$ python3 -q
>>> import numpy as np
>>> from numpy import linalg as LA
>>> np.set_printoptions(precision=3, suppress=True, linewidth=160, floatmode="fixed")
>>> feats = np.loadtxt("mat.csv", delimiter=",")
>>> print(feats)
[[ 1.000  4.000  2.000 -4.000]
 [ 0.000 -3.000  5.000  4.000]
 [ 0.000 -3.000  3.000  4.000]
 [ 0.000  6.000 -5.000  5.000]]
>>> U, s, Vt = LA.svd(feats)
>>> print(s)
[10.667  8.556  4.469  0.191]
>>> other = U[:, :3] @ np.diag(s[:3]) @ Vt[:3]
>>> print(np.round(np.abs(feats - other).max(), 3))
0.149
>>> print(LA.matrix_rank(other))
3
>>> Q = feats.astype(float).copy()
>>> for j in range(4):
...     Q[:, j] -= Q[:, :j] @ (Q[:, :j].T @ Q[:, j])
...     Q[:, j] /= LA.norm(Q[:, j])
... 
>>> print(np.round(Q.T @ feats, 3) + 0)
[[ 1.000  4.000  2.000 -4.000]
 [ 0.000  7.348 -7.348  0.816]
 [ 0.000  0.000  2.236  5.814]
 [ 0.000  0.000  0.000  4.747]]
>>> arr = np.load("test3.npy")
>>> print(arr)
[[ 7.507 -7.538 13.762]
 [ 4.000 -4.205 12.865]
 [ 3.082 -3.367 12.460]
 [ 1.661 -2.111 11.602]
 [ 0.729 -1.323 10.803]
 [ 0.249 -0.933 10.272]
 [-1.401  0.233  5.838]
 [-0.595 -0.063  1.211]
 [-0.309 -0.064  0.570]
 [-0.309 -0.064  0.570]
 [-0.270 -0.060  0.491]
 [ 1.410  4.111 -0.169]
 [ 1.337  5.414  0.499]
 [ 0.278 11.574  4.279]
 [ 0.164 12.060  4.600]
 [-0.052 12.945  5.190]
 [-0.434 14.426  6.191]]
>>> Z = arr[[7, 12]].astype(float)
>>> for _ in range(3):
...     lab = LA.norm(arr[:, None] - Z, axis=-1).argmin(axis=1)
...     Z = np.array([arr[lab == j].mean(axis=0) for j in range(2)])
... 
>>> print(lab)
[0 0 0 0 0 0 0 0 0 0 0 1 1 1 1 1 1]
>>> print(np.bincount(lab))
[11  6]
>>> print(Z)
[[ 1.304 -1.772  7.313]
 [ 0.450 10.088  3.432]]
>>> print(round(LA.norm(Z) ** 2 / LA.norm(Z, 2) ** 2, 3))
1.499
>>> print(round(float(LA.norm(Z, 1)), 3), round(float(LA.norm(Z, np.inf)), 3))
11.861 13.97
>>> print(np.round(Z[1] @ Z[0], 3))
7.804
>>> print(np.round(LA.norm(Z, "nuc"), 3))
18.282
>>> Ac = arr - arr.mean(axis=0)
>>> U, s, Vt = LA.svd(Ac, full_matrices=False)
>>> print(LA.matrix_rank(Ac))
3
>>> print(np.abs(Vt[0]).argmax())
1
>>> print(np.round(Ac.mean(axis=0), 3) + 0)
[0.000 0.000 0.000]
>>> print((np.sign(U[:, 0]) == np.sign(U[0, 0])).astype(int))
[1 1 1 1 1 1 1 0 0 0 0 0 0 0 0 0 0]
>>> C2 = np.cov(arr, rowvar=False)
>>> print(arr.std(axis=0))
[2.097 6.395 4.899]
>>> print(C2.shape)
(3, 3)
>>> print(np.argwhere(np.triu(np.abs(np.corrcoef(arr.T)) > 0.8, 1)))
[]
>>> print(np.corrcoef(arr.T))
[[ 1.000 -0.520  0.639]
 [-0.520  1.000 -0.427]
 [ 0.639 -0.427  1.000]]
>>> other = np.array([[3, 0, 3], [2, 1, 2], [1, 0, 3]])
>>> print(LA.matrix_rank(np.vstack([arr, other.T])))
3
>>> m1 = np.loadtxt("out6.csv", delimiter=",")
>>> print(m1)
[[0.000 1.000 1.000 1.000]
 [1.000 0.000 0.000 1.000]
 [1.000 0.000 0.000 1.000]
 [1.000 1.000 1.000 0.000]]
>>> lab = arr[:, 2] > np.median(arr[:, 2])
>>> r0 = arr[lab].mean(axis=0) - arr[~lab].mean(axis=0)
>>> print(((arr - arr.mean(axis=0)) @ r0 > 0).astype(int))
[1 1 1 1 1 1 1 0 0 0 0 0 0 0 0 0 0]
>>> print(round((((arr - arr.mean(axis=0)) @ r0 > 0) == lab).mean(), 3))
0.941
>>> print(np.argsort(-np.abs(r0).round(6), kind="stable"))
[2 1 0]
>>> w, V = LA.eigh(m1)
>>> x0 = np.array([3, -2, -3, 2])
>>> print(round(float(x0 @ m1 @ x0 / (x0 @ x0)), 3), np.round(w[0], 3), round(w[-1], 3))
-1.462 -1.562 2.562
>>> print(V * np.maximum(w, 0) @ V.T)
[[0.796 0.621 0.621 0.796]
 [0.621 0.485 0.485 0.621]
 [0.621 0.485 0.485 0.621]
 [0.796 0.621 0.621 0.796]]
>>> print(np.round(LA.eigvalsh(m1[1:, 1:]), 3) + 0)
[-1.414  0.000  1.414]
>>> print(x0 @ m1 @ x0)
-38.0
>>> print(np.abs(m1).sum(axis=1).max(), np.round(np.abs(w).max(), 3))
3.0 2.562
>>> data = np.array([[-8.95, 3.0, -1.0], [-5.0, -1.95, -2.0], [-9.0, 3.0, -0.95]])
>>> other = LA.inv(data)
>>> print((np.abs(other) > 1e-9).astype(int))
[[1 1 1]
 [1 1 1]
 [1 1 1]]
>>> print(np.allclose(other, data.T))
False
>>> print(round(float(LA.cond(data)), 3))
356.412
>>> print(LA.inv(other))
[[-8.950  3.000 -1.000]
 [-5.000 -1.950 -2.000]
 [-9.000  3.000 -0.950]]
>>> print(round(LA.det(data) * LA.det(other), 3))
1.0
>>> print(LA.det(data) * other)
[[  7.853  -0.150  -7.950]
 [ 13.250  -0.498 -12.900]
 [-32.550  -0.150  32.453]]
>>> other = np.array([[0, 3], [-3, -3], [2, -5]])
>>> print(np.einsum("ik,kj->ij", data, other))
[[-11.000 -30.850]
 [  1.850   0.850]
 [-10.900 -31.250]]
>>> print(LA.matrix_rank(data @ other))
2
>>> print(np.einsum("ij,ij->i", data, data))
[90.102 32.803 90.903]
>>> mat = np.load("dump.npy")
>>> print(mat)
[[-5 -3 -4]
 [-5 -3 -4]
 [-1 -4 -5]
 [-3  0 -3]]
>>> rng = np.random.default_rng(111)
>>> lab = rng.permutation(3)
>>> other = mat[:, lab] * rng.choice([-1, 1], 3)
>>> print(other)
[[ 3 -5 -4]
 [ 3 -5 -4]
 [ 4 -1 -5]
 [ 0 -3 -3]]
>>> U, _, Vt = LA.svd(mat.T @ other)
>>> print(lab)
[1 0 2]
>>> print(np.round(U @ Vt, 3) + 0)
[[ 0.000  1.000  0.000]
 [-1.000  0.000  0.000]
 [ 0.000  0.000  1.000]]
>>> x0 = np.array([9, 2, 4])
>>> rhs = mat @ x0
>>> print(np.round(LA.pinv(mat) @ mat, 3) + 0)
[[1.000 0.000 0.000]
 [0.000 1.000 0.000]
 [0.000 0.000 1.000]]
>>> print(LA.solve(mat.T @ mat, mat.T @ rhs))
[9.000 2.000 4.000]
>>> rhs = rhs + 0.02 * rng.normal(size=4)
>>> print(rhs)
[-67.013 -66.997 -36.951 -38.991]
>>> b, *_ = LA.lstsq(mat, rhs)
>>> print([round(float(LA.norm(LA.solve(mat.T @ mat + lam * np.eye(3), mat.T @ rhs))), 2) for lam in (0, 1, 10, 100)])
[10.05, 9.84, 8.75, 5.32]
>>> print(np.round(LA.norm(rhs - mat @ b), 3))
0.012
>>> r0, r1 = mat[1], mat[0]
>>> print(r0 @ r0)
50
>>> pr = (r0 @ r1) / (r0 @ r0) * r0
>>> print(round(LA.norm(r0 + r1) ** 2 + LA.norm(r0 - r1) ** 2, 3))
200.0
>>> print((r1 - pr) @ r0)
0.0
>>> print(pr)
[-5.000 -3.000 -4.000]
>>> print(np.outer(r0, r1))
[[25 15 20]
 [15  9 12]
 [20 12 16]]
>>> other = mat / np.sqrt((mat ** 2).mean(axis=1, keepdims=True))
>>> print(LA.matrix_rank(mat - mat.mean(axis=1, keepdims=True)))
2
>>> print(LA.norm(other, axis=1))
[1.732 1.732 1.732 1.732]
>>> print(LA.matrix_rank(other) == LA.matrix_rank(mat))
True
>>> other = np.array([[5, 1], [3, 5], [4, 2], [2, 1]])
>>> Z = np.array([[1, 0, 3], [3, 3, 1]])
>>> J = other @ Z + 0.05 * rng.normal(size=(4, 3))
>>> print(J)
[[ 8.039  2.960 15.955]
 [18.039 14.952 13.953]
 [10.021  5.977 14.031]
 [ 4.955  3.044  6.887]]
>>> x0 = np.array([9, 1, 1])
>>> rhs = J @ x0
>>> print(LA.lstsq(J, rhs)[0])
[9.000 1.000 1.000]
>>> print(np.round(LA.pinv(J) @ J, 3) + 0)
[[1.000 0.000 0.000]
 [0.000 1.000 0.000]
 [0.000 0.000 1.000]]
>>> rhs = rhs + 0.05 * rng.normal(size=4)
>>> print(rhs)
[ 91.217 191.193 110.204  54.452]
>>> b, *_ = LA.lstsq(J, rhs)
>>> print(np.round(J.T @ (rhs - J @ b), 3) + 0)
[0.000 0.000 0.000]
>>> print(b.round())
[9.000 1.000 1.000]
>>> print(b)
[9.323 0.709 0.890]
